>>> import numpy as np
>>> from numpy import linalg as LA
>>> np.set_printoptions(suppress=True, linewidth=160)
>>> X = np.load("sample19.npy")
>>> X
array([[0, 1, 0, 0, 0, 0, 1, 0, 0, 0],
       [1, 0, 0, 0, 0, 0, 1, 0, 1, 0],
       [0, 0, 0, 0, 1, 0, 0, 1, 0, 0],
       [0, 0, 0, 0, 0, 0, 0, 0, 0, 1],
       [0, 0, 1, 0, 0, 1, 0, 0, 0, 0],
       [0, 0, 0, 0, 1, 0, 0, 1, 0, 0],
       [1, 1, 0, 0, 0, 0, 0, 0, 1, 0],
       [0, 0, 1, 0, 0, 1, 0, 0, 0, 0],
       [0, 1, 0, 0, 0, 0, 1, 0, 0, 0],
       [0, 0, 0, 1, 0, 0, 0, 0, 0, 0]])
>>> # rows 2 and 5 are equal
>>> round(float(np.trace(LA.pinv(X) @ X)), 1)
7.0
>>> np.unique(X.round(6), axis=0).shape
(7, 10)
>>> LA.lstsq(X[:-1].T, X[-1])[2]
np.int32(6)
>>> np.abs(np.diag(LA.qr(X)[1])) > 1e-9
array([ True,  True,  True,  True,  True, False,  True, False, False,  True])
>>> np.allclose(X[:-1].T @ LA.lstsq(X[:-1].T, X[-1])[0], X[-1])
False
>>> np.round(X @ LA.pinv(X) @ X, 1) + 0
array([[0., 1., 0., 0., 0., 0., 1., 0., 0., 0.],
       [1., 0., 0., 0., 0., 0., 1., 0., 1., 0.],
       [0., 0., 0., 0., 1., 0., 0., 1., 0., 0.],
       [0., 0., 0., 0., 0., 0., 0., 0., 0., 1.],
       [0., 0., 1., 0., 0., 1., 0., 0., 0., 0.],
       [0., 0., 0., 0., 1., 0., 0., 1., 0., 0.],
       [1., 1., 0., 0., 0., 0., 0., 0., 1., 0.],
       [0., 0., 1., 0., 0., 1., 0., 0., 0., 0.],
       [0., 1., 0., 0., 0., 0., 1., 0., 0., 0.],
       [0., 0., 0., 1., 0., 0., 0., 0., 0., 0.]])
>>> [round(float(LA.det(X[:i, :i])), 2) + 0 for i in range(1, 11)]
[0.0, -1.0, 0.0, 0.0, 0.0, 0.0, 0.0, 0.0, 0.0, 0.0]
>>> rank = LA.matrix_rank(X)
>>> rank
np.int64(7)
>>> N = LA.svd(X)[2][rank:].T
>>> LA.matrix_rank(X.T @ X), LA.matrix_rank(X @ X.T)
(np.int64(7), np.int64(7))
>>> np.round(N @ N.T, 1) + 0
array([[ 0.5,  0. ,  0. ,  0. ,  0. ,  0. ,  0. ,  0. , -0.5,  0. ],
       [ 0. ,  0. ,  0. ,  0. ,  0. ,  0. ,  0. ,  0. ,  0. ,  0. ],
       [ 0. ,  0. ,  0.5,  0. ,  0. , -0.5,  0. ,  0. ,  0. ,  0. ],
       [ 0. ,  0. ,  0. ,  0. ,  0. ,  0. ,  0. ,  0. ,  0. ,  0. ],
       [ 0. ,  0. ,  0. ,  0. ,  0.5,  0. ,  0. , -0.5,  0. ,  0. ],
       [ 0. ,  0. , -0.5,  0. ,  0. ,  0.5,  0. ,  0. ,  0. ,  0. ],
       [ 0. ,  0. ,  0. ,  0. ,  0. ,  0. ,  0. ,  0. ,  0. ,  0. ],
       [ 0. ,  0. ,  0. ,  0. , -0.5,  0. ,  0. ,  0.5,  0. ,  0. ],
       [-0.5,  0. ,  0. ,  0. ,  0. ,  0. ,  0. ,  0. ,  0.5,  0. ],
       [ 0. ,  0. ,  0. ,  0. ,  0. ,  0. ,  0. ,  0. ,  0. ,  0. ]])
>>> np.diff(X, axis=0)
array([[ 1, -1,  0,  0,  0,  0,  0,  0,  1,  0],
       [-1,  0,  0,  0,  1,  0, -1,  1, -1,  0],
       [ 0,  0,  0,  0, -1,  0,  0, -1,  0,  1],
       [ 0,  0,  1,  0,  0,  1,  0,  0,  0, -1],
       [ 0,  0, -1,  0,  1, -1,  0,  1,  0,  0],
       [ 1,  1,  0,  0, -1,  0,  0, -1,  1,  0],
       [-1, -1,  1,  0,  0,  1,  0,  0, -1,  0],
       [ 0,  1, -1,  0,  0, -1,  1,  0,  0,  0],
       [ 0, -1,  0,  1,  0,  0, -1,  0,  0,  0]])
>>> np.unravel_index(np.abs(X).argmax(), X.shape)
(np.int64(0), np.int64(1))
>>> LA.rank(X)
Traceback (most recent call last):
  File "<python-input-20>", line 1, in <module>
    LA.rank(X)
    ^^^^^^^
AttributeError: module 'numpy.linalg' has no attribute 'rank'
>>> np.count_nonzero(X)
np.int64(20)
>>> X.sum(axis=1)
array([2, 3, 2, 1, 2, 2, 3, 2, 2, 1])
